>>> import numpy as np
>>> from numpy import linalg as LA
>>> np.set_printoptions(precision=2, suppress=True, linewidth=200)
>>> rng = np.random.default_rng(973)
>>> F = np.eye(5, dtype=int)[rng.permutation(5)] * np.array([3, 3, 1, 2, 0])
>>> F
array([[0, 0, 0, 0, 0],
       [0, 0, 0, 2, 0],
       [0, 3, 0, 0, 0],
       [3, 0, 0, 0, 0],
       [0, 0, 1, 0, 0]])
>>> # looks like rank 4
>>> LA.matrix_rank(F, rtol=0.1)
np.int64(4)
>>> [round(float(x), 2) for x in LA.svd(F, compute_uv=False)[:3]]
[3.0, 3.0, 2.0]
>>> LA.cond(F) > 100
np.True_
>>> rk = LA.matrix_rank(F)
>>> rk
np.int64(4)
>>> ns = LA.svd(F)[2][rk:].T
>>> ns.shape
(5, 1)
>>> [int(LA.matrix_rank(F[:i])) for i in range(1, len(F) + 1)]
[0, 1, 2, 3, 4]
>>> F @ ns
array([[0.],
       [0.],
       [0.],
       [0.],
       [0.]])
>>> proj = np.triu(np.array([[-1, 2, 1, -1, 1],
...     [1, -2, -2, 2, 0],
...     [-2, 1, 1, 1, 0],
...     [-2, -1, 2, -2, -2],
...     [2, 0, -1, 0, 1]]), 1) + np.eye(5)
>>> other = proj @ F @ LA.inv(proj)
>>> LA.matrix_rank(other)
np.int64(4)
>>> other
array([[ -3.,   9.,  22., -39., -75.],
       [  6., -18., -42.,  86., 166.],
       [  3.,  -3.,  -9.,  18.,  33.],
       [  3.,  -6., -17.,  32.,  61.],
       [  0.,   0.,   1.,  -1.,  -2.]])
>>> proj @ F - F @ proj
array([[-3.,  3.,  1.,  4.,  0.],
       [ 6., -6.,  0.,  0.,  4.],
       [ 3.,  0.,  6., -6.,  0.],
       [ 0., -6., -5.,  3., -3.],
       [ 0.,  0.,  0., -1.,  0.]])
>>> round(LA.det(other), 2)
np.float64(-0.0)
>>> np.round(np.poly(other), 2) + 0
array([1., 0., 0., 0., 0., 0.])
>>> LA.pinv(F)
array([[0.  , 0.  , 0.  , 0.33, 0.  ],
       [0.  , 0.  , 0.33, 0.  , 0.  ],
       [0.  , 0.  , 0.  , 0.  , 1.  ],
       [0.  , 0.5 , 0.  , 0.  , 0.  ],
       [0.  , 0.  , 0.  , 0.  , 0.  ]])
>>> F[:, 0] @ F[:, 2]
np.int64(0)
>>> LA.norm(F, axis=0)
array([3., 3., 1., 2., 0.])
>>> left, sig, VT = LA.svd(F)
>>> vecs = VT[:(sig > 1e-8).sum()]
>>> x = F[1] + -2 * F[2] + rng.integers(2) * np.eye(5)[4]
>>> x
array([ 0., -6.,  0.,  2.,  0.])
>>> round(float(LA.norm(x - vecs.T @ vecs @ x)), 2)
0.0
>>> np.diag(vecs.T @ vecs)
array([1., 1., 1., 1., 0.])
>>> vecs.T @ vecs
array([[1., 0., 0., 0., 0.],
       [0., 1., 0., 0., 0.],
       [0., 0., 1., 0., 0.],
       [0., 0., 0., 1., 0.],
       [0., 0., 0., 0., 0.]])
>>> LA.matrix_rank(np.vstack([F, x]))
np.int64(4)
>>> np.allclose(vecs.T @ vecs @ x, x)
True
>>> data = np.loadtxt("case3.csv", delimiter=",")
>>> data
array([[-0.6 ,  0.63, -0.49,  0.01, -0.09],
       [-0.06, -0.01, -0.08, -0.71,  0.69],
       [ 0.52,  0.11, -0.57,  0.45,  0.45],
       [ 0.43,  0.77,  0.46, -0.1 ,  0.01],
       [-0.43,  0.02,  0.47,  0.53,  0.56]])
>>> x = np.array([2, 5, 3, 2, 4])
>>> np.abs(LA.eigvals(data))
array([1., 1., 1., 1., 1.])
>>> data.T @ (data @ x)
array([2., 5., 3., 2., 4.])
>>> LA.pinv(data)
array([[-0.6 , -0.06,  0.52,  0.43, -0.43],
       [ 0.63, -0.01,  0.11,  0.77,  0.02],
       [-0.49, -0.08, -0.57,  0.46,  0.47],
       [ 0.01, -0.71,  0.45, -0.1 ,  0.53],
       [-0.09,  0.69,  0.45,  0.01,  0.56]])
>>> LA.norm(data, axis=0)
array([1., 1., 1., 1., 1.])
>>> np.round(data.T @ data, 2) + 0
array([[1., 0., 0., 0., 0.],
       [0., 1., 0., 0., 0.],
       [0., 0., 1., 0., 0.],
       [0., 0., 0., 1., 0.],
       [0., 0., 0., 0., 1.]])
>>> data.inv()
Traceback (most recent call last):
  File "<python-input-43>", line 1, in <module>
    data.inv()
    ^^^^^^^^
AttributeError: 'numpy.ndarray' object has no attribute 'inv'
>>> np.round(LA.det(data), 2)
np.float64(1.0)
>>> np.allclose(data, data.T)
False
>>> LA.determinant(data)
Traceback (most recent call last):
  File "<python-input-46>", line 1, in <module>
    LA.determinant(data)
    ^^^^^^^^^^^^^^
AttributeError: module 'numpy.linalg' has no attribute 'determinant'
>>> idx = rng.permutation(5)
>>> other = data[:, idx] * rng.choice([-1, 1], 5)
>>> other
array([[ 0.49,  0.01,  0.63, -0.6 , -0.09],
       [ 0.08, -0.71, -0.01, -0.06,  0.69],
       [ 0.57,  0.45,  0.11,  0.52,  0.45],
       [-0.46, -0.1 ,  0.77,  0.43,  0.01],
       [-0.47,  0.53,  0.02, -0.43,  0.56]])
>>> left, _, VT = LA.svd(data.T @ other)
>>> np.round(LA.lstsq(data, other)[0], 2) + 0
array([[ 0.,  0.,  0.,  1.,  0.],
       [ 0.,  0.,  1.,  0.,  0.],
       [-1.,  0.,  0.,  0.,  0.],
       [ 0.,  1.,  0.,  0.,  0.],
       [ 0.,  0.,  0.,  0.,  1.]])
>>> np.round(left @ VT, 2) + 0
array([[ 0.,  0.,  0.,  1.,  0.],
       [ 0.,  0.,  1.,  0.,  0.],
       [-1.,  0.,  0.,  0.,  0.],
       [ 0.,  1.,  0.,  0.,  0.],
       [ 0.,  0.,  0.,  0.,  1.]])
>>> idx = rng.permutation(5)
>>> idx
array([3, 0, 2, 1, 4])
>>> other = data[idx][:, idx]
>>> round(float(LA.det(other)), 2), np.round(LA.det(data[idx]), 2)
(1.0, np.float64(1.0))
>>> np.sort(np.abs(LA.eigvals(other)))
array([1., 1., 1., 1., 1.])
>>> round(np.trace(other), 2)
np.float64(-0.72)
>>> X = np.array([[3.0, 0.0, 2.0], [0.0, 3.0, 0.0], [2.0, 0.0, 3.0]])
>>> # splits into 2 blocks
>>> idx = rng.permutation(3)
>>> other = X[:, idx] * rng.choice([-1, 1], 3)
>>> other
array([[-0., -2., -3.],
       [-3., -0., -0.],
       [-0., -3., -2.]])
>>> left, _, VT = LA.svd(X.T @ other)
>>> np.round(left @ VT, 2) + 0
array([[ 0.,  0., -1.],
       [-1.,  0.,  0.],
       [ 0., -1.,  0.]])
>>> idx
array([1, 2, 0])
>>> (X - X.T) / 2
array([[0., 0., 0.],
       [0., 0., 0.],
       [0., 0., 0.]])
>>> np.sort(np.abs(LA.eigvals(X)))
array([1., 3., 5.])
>>> LA.matrix_power(X, 2)
array([[13.,  0., 12.],
       [ 0.,  9.,  0.],
       [12.,  0., 13.]])
>>> X @ X
array([[13.,  0., 12.],
       [ 0.,  9.,  0.],
       [12.,  0., 13.]])
>>> np.trace(X)
np.float64(9.0)
>>> round(LA.det(X), 2)
np.float64(15.0)
>>> K = np.load("a.npy")
>>> K
array([[0, 0],
       [0, 1]])
>>> # row 1 is much longer than the rest
>>> x = np.array([-2, -2])
>>> (x - K @ x) @ (K @ x)
np.int64(0)
>>> np.trace(K)
np.int64(1)
>>> LA.eigvalsh(2 * K - np.eye(2))
array([-1.,  1.])
>>> W0 = np.load("run0.npy")
>>> W0
array([[  5.,   9.,  -8.,  -4.],
       [  0.,   2.,   0.,   0.],
       [  0.,   9.,  -3.,  -4.],
       [  0., -15.,   8.,   9.]])
>>> idx = rng.permutation(4)
>>> idx
array([2, 3, 1, 0])
>>> other = W0[idx][:, idx]
>>> np.diag(other)
array([-3.,  9.,  2.,  5.])
>>> np.sort(np.abs(LA.eigvals(other)))
array([1., 2., 5., 5.])
